$ ipython --no-banner

In [1]: import numpy as np

In [2]: np.set_printoptions(precision=2, suppress=True, linewidth=120, floatmode="fixed")

In [3]: X = np.load("sample10.npy")

In [4]: X
Out[4]: 
array([[44, 35, 24, 56, 27, 32, 32, 39, 43, 32],
       [35, 44, 22, 49, 28, 35, 28, 36, 42, 33],
       [24, 22, 31, 41, 25, 27, 13, 30, 29, 25],
       [56, 49, 41, 87, 53, 49, 43, 54, 59, 46],
       [27, 28, 25, 53, 48, 29, 24, 30, 34, 21],
       [32, 35, 27, 49, 29, 42, 21, 30, 41, 30],
       [32, 28, 13, 43, 24, 21, 31, 25, 31, 18],
       [39, 36, 30, 54, 30, 30, 25, 54, 38, 39],
       [43, 42, 29, 59, 34, 41, 31, 38, 56, 36],
       [32, 33, 25, 46, 21, 30, 18, 39, 36, 42]])

In [5]: left, s, Vh = np.linalg.svd(X)

In [6]: print(s)
[370.27  31.06  25.62  21.10  11.70   7.24   6.53   4.02   1.12   0.34]

In [7]: np.argmax(s[:-1] / (s[1:] + 1e-6)) + 1
Out[7]: np.int64(1)

In [8]: Y = left[:, :1] @ np.diag(s[:1]) @ Vh[:1]

In [9]: np.linalg.matrix_rank(X, rtol=0.05)
Out[9]: np.int64(4)

In [10]: round(float(np.linalg.norm(X - Y) / np.linalg.norm(X)), 2)
Out[10]: 0.13

In [11]: np.round(np.abs(X - Y).max(), 2)
Out[11]: np.float64(19.27)

In [12]: np.round(np.linalg.norm(X - Y, 2), 2), round(float(s[1]), 2)
Out[12]: (np.float64(31.06), 31.06)

In [13]: np.linalg.matrix_rank(Y)
Out[13]: np.int64(1)

In [14]: np.allclose(X, X.T)
Out[14]: True

In [15]: X @ X
Out[15]: 
array([[14044, 13390, 10038, 20525, 12032, 12717, 10304, 14278, 15626, 12255],
       [13390, 12988,  9631, 19624, 11556, 12317,  9816, 13672, 15045, 11820],
       [10038,  9631,  7591, 14948,  8918,  9355,  7219, 10454, 11298,  8988],
       [20525, 19624, 14948, 30359, 18109, 18794, 15079, 20963, 22944, 17955],
       [12032, 11556,  8918, 18109, 11165, 11154,  8939, 12314, 13554, 10437],
       [12717, 12317,  9355, 18794, 11154, 11906,  9252, 12967, 14395, 11261],
       [10304,  9816,  7219, 15079,  8939,  9252,  7714, 10323, 11438,  8790],
       [14278, 13672, 10454, 20963, 12314, 12967, 10323, 14939, 15854, 12762],
       [15626, 15045, 11298, 22944, 13554, 14395, 11438, 15854, 17609, 13713],
       [12255, 11820,  8988, 17955, 10437, 11261,  8790, 12762, 13713, 11100]])

In [16]: np.sort(np.abs(np.linalg.eigvals(X)))
Out[16]: array([  0.34,   1.12,   4.02,   6.53,   7.24,  11.70,  21.10,  25.62,  31.06, 370.27])

In [17]: rng = np.random.default_rng(261942)

In [18]: idx = rng.permutation(10)

In [19]: idx
Out[19]: array([6, 9, 2, 4, 5, 8, 1, 7, 0, 3])

In [20]: Y = X[idx][:, idx]

In [21]: np.allclose(Y, X)
Out[21]: False

In [22]: Y
Out[22]: 
array([[31, 18, 13, 24, 21, 31, 28, 25, 32, 43],
       [18, 42, 25, 21, 30, 36, 33, 39, 32, 46],
       [13, 25, 31, 25, 27, 29, 22, 30, 24, 41],
       [24, 21, 25, 48, 29, 34, 28, 30, 27, 53],
       [21, 30, 27, 29, 42, 41, 35, 30, 32, 49],
       [31, 36, 29, 34, 41, 56, 42, 38, 43, 59],
       [28, 33, 22, 28, 35, 42, 44, 36, 35, 49],
       [25, 39, 30, 30, 30, 38, 36, 54, 39, 54],
       [32, 32, 24, 27, 32, 43, 35, 39, 44, 56],
       [43, 46, 41, 53, 49, 59, 49, 54, 56, 87]])

In [23]: np.diag(Y)
Out[23]: array([31, 42, 31, 48, 42, 56, 44, 54, 44, 87])

In [24]: np.trace(Y)
Out[24]: np.int64(479)

In [25]: x = np.array([3, -1, 1, 2, -2, -1, 1, -2, 0, 1])

In [26]: h1 = np.maximum(X @ x, 0)

In [27]: X * (h1 > 1e-9)[:, None]
Out[27]: 
array([[44, 35, 24, 56, 27, 32, 32, 39, 43, 32],
       [35, 44, 22, 49, 28, 35, 28, 36, 42, 33],
       [24, 22, 31, 41, 25, 27, 13, 30, 29, 25],
       [56, 49, 41, 87, 53, 49, 43, 54, 59, 46],
       [27, 28, 25, 53, 48, 29, 24, 30, 34, 21],
       [32, 35, 27, 49, 29, 42, 21, 30, 41, 30],
       [32, 28, 13, 43, 24, 21, 31, 25, 31, 18],
       [39, 36, 30, 54, 30, 30, 25, 54, 38, 39],
       [43, 42, 29, 59, 34, 41, 31, 38, 56, 36],
       [32, 33, 25, 46, 21, 30, 18, 39, 36, 42]])

In [28]: h1
Out[28]: array([133,  79,  64, 160,  44,  77,  97,  85, 116,  90])

In [29]: X.T @ h1
Out[29]: array([37052, 34924, 26078, 53713, 30940, 33142, 27201, 37154, 40959, 32074])

In [30]: np.maximum(X @ x, 0) - np.maximum(-X @ x, 0)
Out[30]: array([133,  79,  64, 160,  44,  77,  97,  85, 116,  90])

In [31]: np.maximum(X @ (3 * x), 0)
Out[31]: array([399, 237, 192, 480, 132, 231, 291, 255, 348, 270])

In [32]: np.tanh(X @ x)
Out[32]: array([1.00, 1.00, 1.00, 1.00, 1.00, 1.00, 1.00, 1.00, 1.00, 1.00])

In [33]: def softmax(z):
    ...:     e = np.exp(z - z.max(axis=-1, keepdims=True))
    ...:     return e / e.sum(axis=-1, keepdims=True)
    ...: 

In [34]: print(softmax(X).sum(axis=1))
[1.00 1.00 1.00 1.00 1.00 1.00 1.00 1.00 1.00 1.00]

In [35]: np.round(softmax(X[5]), 2) + 0
Out[35]: array([0.00, 0.00, 0.00, 1.00, 0.00, 0.00, 0.00, 0.00, 0.00, 0.00])

In [36]: S = X @ X.T / np.sqrt(10)

In [37]: softmax(S)[5] @ X
Out[37]: array([56.00, 49.00, 41.00, 87.00, 53.00, 49.00, 43.00, 54.00, 59.00, 46.00])

In [38]: softmax(S)
Out[38]: 
array([[0.00, 0.00, 0.00, 1.00, 0.00, 0.00, 0.00, 0.00, 0.00, 0.00],
       [0.00, 0.00, 0.00, 1.00, 0.00, 0.00, 0.00, 0.00, 0.00, 0.00],
       [0.00, 0.00, 0.00, 1.00, 0.00, 0.00, 0.00, 0.00, 0.00, 0.00],
       [0.00, 0.00, 0.00, 1.00, 0.00, 0.00, 0.00, 0.00, 0.00, 0.00],
       [0.00, 0.00, 0.00, 1.00, 0.00, 0.00, 0.00, 0.00, 0.00, 0.00],
       [0.00, 0.00, 0.00, 1.00, 0.00, 0.00, 0.00, 0.00, 0.00, 0.00],
       [0.00, 0.00, 0.00, 1.00, 0.00, 0.00, 0.00, 0.00, 0.00, 0.00],
       [0.00, 0.00, 0.00, 1.00, 0.00, 0.00, 0.00, 0.00, 0.00, 0.00],
       [0.00, 0.00, 0.00, 1.00, 0.00, 0.00, 0.00, 0.00, 0.00, 0.00],
       [0.00, 0.00, 0.00, 1.00, 0.00, 0.00, 0.00, 0.00, 0.00, 0.00]])

In [39]: softmax(S).round(6).argmax(axis=1)
Out[39]: array([3, 3, 3, 3, 3, 3, 3, 3, 3, 3])

In [40]: m1 = np.load("test15.npy")

In [41]: m1
Out[41]: 
array([[-1.00, -1.60, -0.50,  0.00,  1.10,  1.50],
       [-1.70, -0.60, -0.20, -1.00,  0.20,  0.50],
       [ 1.60, -0.10, -1.00,  0.60,  0.10,  0.30],
       [-1.90, -0.50,  2.50, -0.10, -1.20, -0.20],
       [-0.80,  0.70,  0.20,  0.50,  1.10,  0.60],
       [-0.50, -1.50, -0.60,  1.10, -0.90,  1.20],
       [-0.30, -1.40, -0.70,  0.30,  0.10,  1.40],
       [ 0.70, -0.90, -1.20, -1.50,  0.90,  0.30],
       [ 0.30, -0.90,  1.10, -1.00,  2.80,  0.30],
       [-0.30, -2.40,  1.20,  0.60, -1.50, -1.80],
       [ 0.10,  0.70,  0.20,  0.80,  1.70,  1.30],
       [ 1.30,  1.20,  0.40,  0.60,  1.00,  0.60],
       [-0.80,  1.10, -1.10,  0.90,  0.40, -0.50],
       [ 0.70,  0.80,  0.60,  0.00,  0.60, -0.40],
       [-0.50, -1.00, -0.20, -2.30,  0.50, -1.20],
       [ 1.60,  0.50,  0.40, -1.40,  0.20,  0.00],
       [ 1.30, -0.30,  0.60,  0.50, -0.50, -2.10],
       [-0.50,  1.30, -1.30,  1.50,  0.10,  0.90],
       [-1.20,  0.10,  1.20, -0.80,  0.40,  0.50],
       [ 0.50, -0.80,  0.30, -1.00,  0.10,  1.00],
       [ 0.90,  1.70,  0.30,  0.10, -0.30,  1.20],
       [-1.10,  0.50,  1.90,  0.50, -0.70,  0.70],
       [ 0.90,  1.60, -1.40, -1.60,  0.20, -0.20],
       [-0.50, -0.70,  0.60,  1.00,  0.90,  0.40],
       [ 0.90,  0.00,  0.00,  0.00,  1.00, -0.10],
       [ 0.00, -0.30, -0.50,  0.20,  0.40, -0.10],
       [ 0.60, -0.80, -0.20, -0.50,  1.00,  0.60],
       [ 0.70, -0.40, -0.50,  0.50, -1.50,  0.50],
       [-0.10, -2.40, -1.50, -0.20, -0.40,  0.30],
       [ 0.70, -0.70,  0.30, -0.10,  1.00,  0.50],
       [-0.60, -0.90,  0.40,  1.40, -1.00,  0.20],
       [ 0.10, -2.00, -0.90,  0.60,  0.80,  1.20],
       [-0.40, -0.90, -0.10, -0.70,  0.70,  0.30],
       [ 0.80,  1.20, -0.40,  1.00,  1.20, -0.60],
       [ 0.00,  0.80,  0.90, -1.50,  0.60, -0.70],
       [ 2.40,  0.00, -0.40,  1.80, -0.90, -1.30],
       [-0.80, -0.90, -0.20,  0.60, -2.20,  0.10],
       [ 0.80,  0.60, -0.80,  0.90,  0.20, -0.50],
       [ 0.10,  1.30, -0.80, -1.40, -0.90,  0.10],
       [ 1.40,  0.30, -0.70, -1.60, -1.20, -0.20],
       [ 0.40, -2.10,  0.00, -0.30,  1.20,  0.10],
       [-1.90,  2.00,  1.00,  0.70, -0.10, -0.70],
       [ 0.80,  1.80, -0.50,  0.00, -0.70,  1.80]])

In [42]: idx = m1[:, 2] > np.median(m1[:, 2])

In [43]: r0 = m1[idx].mean(axis=0) - m1[~idx].mean(axis=0)

In [44]: r0.round(2) + 0
Out[44]: array([-0.21,  0.16,  1.38,  0.00,  0.45, -0.20])

In [45]: print(round((((m1 - m1.mean(axis=0)) @ r0 > 0) == idx).mean(), 2))
0.93
